$ python -q
>>> import numpy as np
>>> import numpy.linalg as la
>>> np.set_printoptions(precision=3, suppress=True, linewidth=200, floatmode="fixed")
>>> m1 = np.loadtxt("w.csv", delimiter=",")
>>> m1
array([[1.000, 2.000, 2.000, 1.000],
       [2.000, 2.000, 2.000, 0.000],
       [0.000, 1.000, 0.000, 3.000]])
>>> u, v = m1[1], m1[0]
>>> u @ u
np.float64(12.0)
>>> p = (u @ v) / (u @ u) * u
>>> p
array([1.667, 1.667, 1.667, 0.000])
>>> np.outer(u, v)
array([[2.000, 4.000, 4.000, 2.000],
       [2.000, 4.000, 4.000, 2.000],
       [2.000, 4.000, 4.000, 2.000],
       [0.000, 0.000, 0.000, 0.000]])
>>> v - p
array([-0.667,  0.333,  0.333,  1.000])
>>> W0 = np.load("run18.npy")
>>> W0
array([[ 0.700,  1.900,  1.400,  1.000],
       [ 1.600,  1.528, -1.028,  0.968],
       [ 1.700,  1.500, -1.000,  0.900]])
>>> left, s, VT = la.svd(W0)
>>> s
array([4.061, 2.096, 0.089])
>>> A2 = left[:, :2] @ np.diag(s[:2]) @ VT[:2]
>>> round(la.norm(W0 - A2) / la.norm(W0), 3)
np.float64(0.02)
>>> A2
array([[ 0.700,  1.900,  1.400,  1.000],
       [ 1.646,  1.514, -1.007,  0.933],
       [ 1.654,  1.514, -1.021,  0.935]])
>>> np.round(la.norm(W0 - A2, 2), 3), round(s[2], 3)
(np.float64(0.089), np.float64(0.089))
>>> la.matrix_rank(A2)
np.int64(2)
>>> la.matrix_rank(W0, rtol=0.05)
np.int64(2)
>>> A2 = m1[0, 0] * m1[1:] - np.outer(m1[1:, 0], m1[0])
>>> A2
array([[ 0.000, -2.000, -2.000, -2.000],
       [ 0.000,  1.000,  0.000,  3.000]])
>>> np.flatnonzero(~A2.round(6).any(axis=1))
array([], dtype=int64)
>>> m1[:, 0] / m1[0, 0]
array([1.000, 2.000, 0.000])
>>> u, v = W0[2], W0[1]
>>> np.round(u @ u, 3)
np.float64(6.95)
>>> np.round(u @ v, 3)
np.float64(6.911)
>>> p = (u @ v) / (u @ u) * u
>>> p
array([ 1.691,  1.492, -0.994,  0.895])
>>> la.matrix_rank(np.outer(u, v))
np.int64(1)
>>> v - p
array([-0.091,  0.036, -0.034,  0.073])
>>> round(float(la.norm(u + v) ** 2 + la.norm(u - v) ** 2), 3)
27.677
>>> round((v - p) @ u, 3)
np.float64(-0.0)
>>> la.norm(W0, axis=1).argmax()
np.int64(0)
>>> round(W0[2] @ W0[0], 3)
np.float64(3.54)
>>> la.norm(W0, axis=0)
array([2.437, 2.863, 2.004, 1.657])
>>> round(float(la.norm(W0[2] - W0[0])), 3)
2.632
>>> round(la.norm(W0) ** 2 / la.norm(W0, 2) ** 2, 3)
np.float64(1.267)
>>> round(la.norm(W0, 2), 3)
np.float64(4.061)
>>> la.norm(W0, axis=1)
array([2.657, 2.625, 2.636])
>>> np.round(la.norm(W0, "nuc"), 3)
np.float64(6.247)
>>> round(float(la.norm(W0[2], 1)), 3), round(float(la.norm(W0[2], np.inf)), 3)
(5.1, 1.7)
>>> ang = np.radians(90)
>>> Rm = np.eye(4)
>>> Rm[3, 3] = Rm[0, 0] = np.cos(ang)
>>> Rm[3, 0], Rm[0, 3] = -np.sin(ang), np.sin(ang)
>>> Rm.round(3) + 0
array([[ 0.000,  0.000,  0.000,  1.000],
       [ 0.000,  1.000,  0.000,  0.000],
       [ 0.000,  0.000,  1.000,  0.000],
       [-1.000,  0.000,  0.000,  0.000]])
>>> A2 = W0 @ Rm.T
>>> np.allclose(W0 @ W0.T, A2 @ A2.T)
True
>>> la.svd(W0, compute_uv=False), la.svd(A2, compute_uv=False)
(array([4.061, 2.096, 0.089]), array([4.061, 2.096, 0.089]))
>>> np.allclose(la.norm(W0, axis=1), la.norm(A2, axis=1))
True
>>> M = np.load("out11.npy")
>>> M
array([[1.000, 0.700, 0.490, 0.343],
       [0.700, 1.000, 0.700, 0.490],
       [0.490, 0.700, 1.000, 0.700],
       [0.343, 0.490, 0.700, 1.000]])
>>> vec = np.ones(4)
>>> for _ in range(3):
...     vec = M @ vec
...     vec /= la.norm(vec)
...     print(round(vec @ M @ vec, 3))
... 
2.725
2.725
2.725
>>> round(la.eigvalsh(M)[-1], 3)
np.float64(2.725)
>>> vec
array([0.461, 0.536, 0.536, 0.461])
>>> rng = np.random.default_rng(73865)
>>> lab = rng.permutation(4)
>>> lab
array([1, 3, 2, 0])
>>> A2 = M[lab][:, lab]
>>> np.trace(A2)
np.float64(4.0)
>>> np.sort(np.abs(la.eigvals(A2)))
array([0.203, 0.318, 0.754, 2.725])
>>> A2
array([[1.000, 0.490, 0.700, 0.700],
       [0.490, 1.000, 0.700, 0.343],
       [0.700, 0.700, 1.000, 0.490],
       [0.700, 0.343, 0.490, 1.000]])
>>> round(float(la.det(A2)), 3), np.round(la.det(M[lab]), 3)
(0.133, np.float64(0.133))
>>> np.allclose(A2, M)
False
>>> ang = np.radians(120)
>>> Rm = np.eye(4)
>>> Rm[2, 2] = Rm[1, 1] = np.cos(ang)
>>> Rm[2, 1], Rm[1, 2] = -np.sin(ang), np.sin(ang)
>>> Rm
array([[ 1.000,  0.000,  0.000,  0.000],
       [ 0.000, -0.500,  0.866,  0.000],
       [ 0.000, -0.866, -0.500,  0.000],
       [ 0.000,  0.000,  0.000,  1.000]])
>>> A2 = m1 @ Rm.T
>>> A2
array([[ 1.000,  0.732, -2.732,  1.000],
       [ 2.000,  0.732, -2.732,  0.000],
       [ 0.000, -0.500, -0.866,  3.000]])
>>> round(float(la.det(Rm)), 3), np.round(np.trace(Rm), 3)
(1.0, np.float64(1.0))
>>> X = np.loadtxt("case6.csv", delimiter=",")
>>> X
array([[ -3.096, -13.272,  -3.785,   7.799],
       [  3.279,  15.021,   5.987,  -9.130],
       [  2.925,  15.319,   5.878,  -9.430]])
>>> ang = np.radians(60)
>>> Rm = np.eye(4)
>>> Rm[3, 3] = Rm[2, 2] = np.cos(ang)
>>> Rm[3, 2], Rm[2, 3] = -np.sin(ang), np.sin(ang)
>>> Rm
array([[ 1.000,  0.000,  0.000,  0.000],
       [ 0.000,  1.000,  0.000,  0.000],
       [ 0.000,  0.000,  0.500,  0.866],
       [ 0.000,  0.000, -0.866,  0.500]])
>>> A2 = X @ Rm.T
>>> A2
array([[ -3.096, -13.272,   4.862,   7.177],
       [  3.279,  15.021,  -4.913,  -9.750],
       [  2.925,  15.319,  -5.228,  -9.805]])
>>> np.allclose(X @ X.T, A2 @ A2.T)
True
>>> np.abs(A2 - X).max(axis=0)
array([ 0.000,  0.000, 11.106,  0.622])
>>> round(la.det(Rm), 3), np.trace(Rm)
(np.float64(1.0), np.float64(3.0))
>>> feats = np.load("dump.npy")
>>> feats
array([[3, 3, 3],
       [3, 6, 6],
       [3, 6, 9]])
>>> # symmetric
>>> la.eigvals(feats)
array([15.147,  1.929,  0.924])
>>> round(float(la.eigvals(feats).sum().real), 3)
18.0
>>> np.einsum("ij,ji->", feats, feats)
np.int64(234)
>>> vec = np.ones(3)
>>> for _ in range(3):
...     vec = feats @ vec
...     vec /= la.norm(vec)
...     print(round(vec @ feats @ vec, 3))
... 
15.129
15.146
15.147
>>> vec
array([0.328, 0.591, 0.737])
>>> T = np.stack([X, -3 * X, X[::-1]])
>>> la.norm(T, axis=(1, 2))
array([31.356, 94.067, 31.356])
>>> T.shape
(3, 3, 4)
>>> T.sum(axis=0)
array([[  9.117,  41.863,  13.448, -25.028],
       [ -3.279, -15.021,  -5.987,   9.130],
       [ -8.946, -43.910, -15.541,  26.659]])
>>> (T @ X.T).shape
(3, 3, 3)
>>> A2 = la.inv(feats)
>>> (np.abs(A2) > 1e-9).astype(int)
array([[1, 1, 0],
       [1, 1, 1],
       [0, 1, 1]])
>>> round(la.det(feats) * la.det(A2), 3)
np.float64(1.0)
>>> round(la.cond(feats), 3)
np.float64(16.394)
>>> np.round(la.det(feats) * A2, 3) + 0
array([[18.000, -9.000,  0.000],
       [-9.000, 18.000, -9.000],
       [ 0.000, -9.000,  9.000]])
>>> np.round(la.slogdet(feats)[0], 3)
np.float64(1.0)
>>> A = np.loadtxt("mat.csv", delimiter=",")
>>> A
array([[ 4.000,  0.000, -5.000,  1.000],
       [ 0.000, -1.000, -6.000,  1.000],
       [ 2.000, -3.000, -8.000,  2.000],
       [ 0.000,  0.000,  0.000,  1.000]])
>>> ang = np.radians(81)
>>> Rm = np.eye(4)
>>> Rm[1, 1] = Rm[2, 2] = np.cos(ang)
>>> Rm[1, 2], Rm[2, 1] = -np.sin(ang), np.sin(ang)
>>> Rm
array([[ 1.000,  0.000,  0.000,  0.000],
       [ 0.000,  0.156, -0.988,  0.000],
       [ 0.000,  0.988,  0.156,  0.000],
       [ 0.000,  0.000,  0.000,  1.000]])
>>> A2 = A @ Rm.T
>>> np.allclose(la.norm(A, axis=1), la.norm(A2, axis=1))
True
>>> np.abs(A2 - A).max(axis=0)
array([ 0.000, 10.432,  4.218,  0.000])
>>> la.svd(A, compute_uv=False), la.svd(A2, compute_uv=False)
(array([12.208,  3.191,  1.385,  0.927]), array([12.208,  3.191,  1.385,  0.927]))
>>> u = np.array([2, 2, 2])
>>> np.convolve(A[1], u)
array([  0.000,  -2.000, -14.000, -12.000, -10.000,   2.000])
>>> np.correlate(A[1], A[0], "full")
array([  0.000,  -1.000,  -1.000,  31.000,  -9.000, -24.000,   4.000])
>>> np.polyval(u, A[1])
array([ 2.000,  2.000, 62.000,  6.000])
